>>> import numpy as np
>>> np.set_printoptions(precision=2, suppress=True, linewidth=140)
>>> def tidy(a):
...     return np.round(a, 2) + 0
... 
>>> feats = np.array([[-2, -2, 0, 0, 0, 0],
...     [1, -1, 0, 0, 0, 0],
...     [2, -1, 0, 0, 0, 0],
...     [0, 0, -2, -2, 0, 0],
...     [0, 0, 1, -1, 0, 0],
...     [0, 0, 2, -1, 0, 0],
...     [0, 0, 0, 0, -2, -2],
...     [0, 0, 0, 0, 1, -1],
...     [0, 0, 0, 0, 2, -1]])
>>> vec = np.array([-3, 1, 3, 0, 3, 3])
>>> rhs = feats @ vec
>>> print(tidy(np.linalg.solve(feats.T @ feats, feats.T @ rhs)))
[-3.  1.  3.  0.  3.  3.]
>>> tidy(np.linalg.lstsq(feats, rhs)[0])
array([-3.,  1.,  3.,  0.,  3.,  3.])
>>> rng = np.random.default_rng(4171)
>>> rhs = rhs + 0.02 * rng.normal(size=9)
>>> print(tidy(rhs))
[  4.    -3.99  -6.98  -6.02   2.99   6.03 -12.04   0.02   2.99]
>>> b, *_ = np.linalg.lstsq(feats, rhs)
>>> tidy(np.linalg.norm(rhs - feats @ b))
np.float64(0.03)
>>> tidy(feats.T @ (rhs - feats @ b))
array([0., 0., 0., 0., 0., 0.])
>>> P = feats @ np.linalg.solve(feats.T @ feats, feats.T)
>>> tidy(P)
array([[ 0.98,  0.11, -0.08,  0.  ,  0.  ,  0.  ,  0.  ,  0.  ,  0.  ],
       [ 0.11,  0.32,  0.45,  0.  ,  0.  ,  0.  ,  0.  ,  0.  ,  0.  ],
       [-0.08,  0.45,  0.7 ,  0.  ,  0.  ,  0.  ,  0.  ,  0.  ,  0.  ],
       [ 0.  ,  0.  ,  0.  ,  0.98,  0.11, -0.08,  0.  ,  0.  ,  0.  ],
       [ 0.  ,  0.  ,  0.  ,  0.11,  0.32,  0.45,  0.  ,  0.  ,  0.  ],
       [ 0.  ,  0.  ,  0.  , -0.08,  0.45,  0.7 ,  0.  ,  0.  ,  0.  ],
       [ 0.  ,  0.  ,  0.  ,  0.  ,  0.  ,  0.  ,  0.98,  0.11, -0.08],
       [ 0.  ,  0.  ,  0.  ,  0.  ,  0.  ,  0.  ,  0.11,  0.32,  0.45],
       [ 0.  ,  0.  ,  0.  ,  0.  ,  0.  ,  0.  , -0.08,  0.45,  0.7 ]])
>>> tidy(np.linalg.eigvalsh(P))
array([0., 0., 0., 1., 1., 1., 1., 1., 1.])
>>> np.linalg.matrix_rank(np.eye(9) - P)
np.int64(3)
>>> print(tidy(np.diag(P)))
[0.98 0.32 0.7  0.98 0.32 0.7  0.98 0.32 0.7 ]
>>> Y = feats / np.sqrt((feats ** 2).mean(axis=1, keepdims=True))
>>> tidy(Y[1])
array([ 1.73, -1.73,  0.  ,  0.  ,  0.  ,  0.  ])
>>> np.linalg.matrix_rank(Y) == np.linalg.matrix_rank(feats)
np.True_
>>> tidy(np.linalg.norm(Y, axis=1))
array([2.45, 2.45, 2.45, 2.45, 2.45, 2.45, 2.45, 2.45, 2.45])
>>> K = np.load("case12.npy")
>>> K
array([[-1.,  1.,  0.,  0.,  0.,  0.,  0.],
       [ 0., -1.,  1.,  0.,  0.,  0.,  0.],
       [ 0.,  0., -1.,  1.,  0.,  0.,  0.],
       [ 0.,  0.,  0., -1.,  1.,  0.,  0.],
       [ 0.,  0.,  0.,  0., -1.,  1.,  0.],
       [ 0.,  0.,  0.,  0.,  0., -1.,  1.],
       [ 0.,  0.,  0.,  0.,  0.,  0., -1.]])
>>> # triangular: eigenvalues sit on the diagonal
>>> print(np.allclose(K @ K.T, K.T @ K))
False
>>> tidy(np.abs(np.linalg.eigvals(K)).max())
np.float64(1.0)
>>> np.trace(K)
np.float64(-7.0)
>>> K @ K
array([[ 1., -2.,  1.,  0.,  0.,  0.,  0.],
       [ 0.,  1., -2.,  1.,  0.,  0.,  0.],
       [ 0.,  0.,  1., -2.,  1.,  0.,  0.],
       [ 0.,  0.,  0.,  1., -2.,  1.,  0.],
       [ 0.,  0.,  0.,  0.,  1., -2.,  1.],
       [ 0.,  0.,  0.,  0.,  0.,  1., -2.],
       [ 0.,  0.,  0.,  0.,  0.,  0.,  1.]])
>>> (K - K.T) / 2
array([[ 0. ,  0.5,  0. ,  0. ,  0. ,  0. ,  0. ],
       [-0.5,  0. ,  0.5,  0. ,  0. ,  0. ,  0. ],
       [ 0. , -0.5,  0. ,  0.5,  0. ,  0. ,  0. ],
       [ 0. ,  0. , -0.5,  0. ,  0.5,  0. ,  0. ],
       [ 0. ,  0. ,  0. , -0.5,  0. ,  0.5,  0. ],
       [ 0. ,  0. ,  0. ,  0. , -0.5,  0. ,  0.5],
       [ 0. ,  0. ,  0. ,  0. ,  0. , -0.5,  0. ]])
>>> np.allclose(K, K.T)
False
>>> tidy(np.sort(np.abs(np.linalg.eigvals(K))))
array([1., 1., 1., 1., 1., 1., 1.])
>>> A = np.array([[1, 0, 0], [0, 0, 1], [0, 1, 0]])
>>> A
array([[1, 0, 0],
       [0, 0, 1],
       [0, 1, 0]])
>>> # rows sum to 1
>>> f, r1 = feats[0], feats[2]
>>> print(f @ f)
8
>>> f @ r1
np.int64(-2)
>>> p = (f @ r1) / (f @ f) * f
>>> np.linalg.matrix_rank(np.outer(f, r1))
np.int64(1)
>>> tidy(np.linalg.norm(f + r1) ** 2 + np.linalg.norm(f - r1) ** 2)
np.float64(26.0)
>>> r1 - p
array([ 1.5, -1.5,  0. ,  0. ,  0. ,  0. ])
>>> np.outer(f, r1)
array([[-4,  2,  0,  0,  0,  0],
       [-4,  2,  0,  0,  0,  0],
       [ 0,  0,  0,  0,  0,  0],
       [ 0,  0,  0,  0,  0,  0],
       [ 0,  0,  0,  0,  0,  0],
       [ 0,  0,  0,  0,  0,  0]])
>>> p
array([ 0.5,  0.5, -0. , -0. , -0. , -0. ])
>>> print((r1 - p) @ f)
0.0
>>> Y = A / np.sqrt((A ** 2).mean(axis=1, keepdims=True))
>>> tidy(np.linalg.norm(Y, axis=1))
array([1.73, 1.73, 1.73])
>>> print(tidy(Y[0]))
[1.73 0.   0.  ]
>>> tidy(A - A.mean(axis=1, keepdims=True))
array([[ 0.67, -0.33, -0.33],
       [-0.33, -0.33,  0.67],
       [-0.33,  0.67, -0.33]])
>>> np.linalg.matrix_rank(Y) == np.linalg.matrix_rank(A)
np.True_
>>> m1 = np.loadtxt("m.csv", delimiter=",")
>>> print(m1)
[[5. 1. 1. 1.]
 [1. 5. 1. 1.]
 [1. 1. 5. 1.]
 [1. 1. 1. 5.]]
>>> Lm = np.linalg.cholesky(m1)
>>> print(tidy(np.prod(np.diag(Lm)) ** 2), tidy(np.linalg.det(m1)))
512.0 512.0
>>> print(tidy(Lm @ Lm.T))
[[5. 1. 1. 1.]
 [1. 5. 1. 1.]
 [1. 1. 5. 1.]
 [1. 1. 1. 5.]]
>>> tidy(Lm)
array([[2.24, 0.  , 0.  , 0.  ],
       [0.45, 2.19, 0.  , 0.  ],
       [0.45, 0.37, 2.16, 0.  ],
       [0.45, 0.37, 0.31, 2.14]])
>>> np.linalg.eigvalsh(m1).min() > 0
np.True_
>>> tidy(np.diag(Lm) ** 2)
array([5.  , 4.8 , 4.67, 4.57])
>>> m1 / np.sqrt(np.outer(np.diag(m1), np.diag(m1)))
array([[1. , 0.2, 0.2, 0.2],
       [0.2, 1. , 0.2, 0.2],
       [0.2, 0.2, 1. , 0.2],
       [0.2, 0.2, 0.2, 1. ]])
>>> cov = m1.T @ m1
>>> np.trace(cov), (m1 ** 2).sum()
(np.float64(112.0), np.float64(112.0))
>>> np.linalg.matrix_rank(cov)
np.int64(4)
>>> tidy(np.linalg.svd(m1, compute_uv=False) ** 2)
array([64., 16., 16., 16.])
>>> tidy(np.linalg.eigvalsh(cov)[::-1])
array([64., 16., 16., 16.])
>>> (m1 @ m1.T).shape
(4, 4)
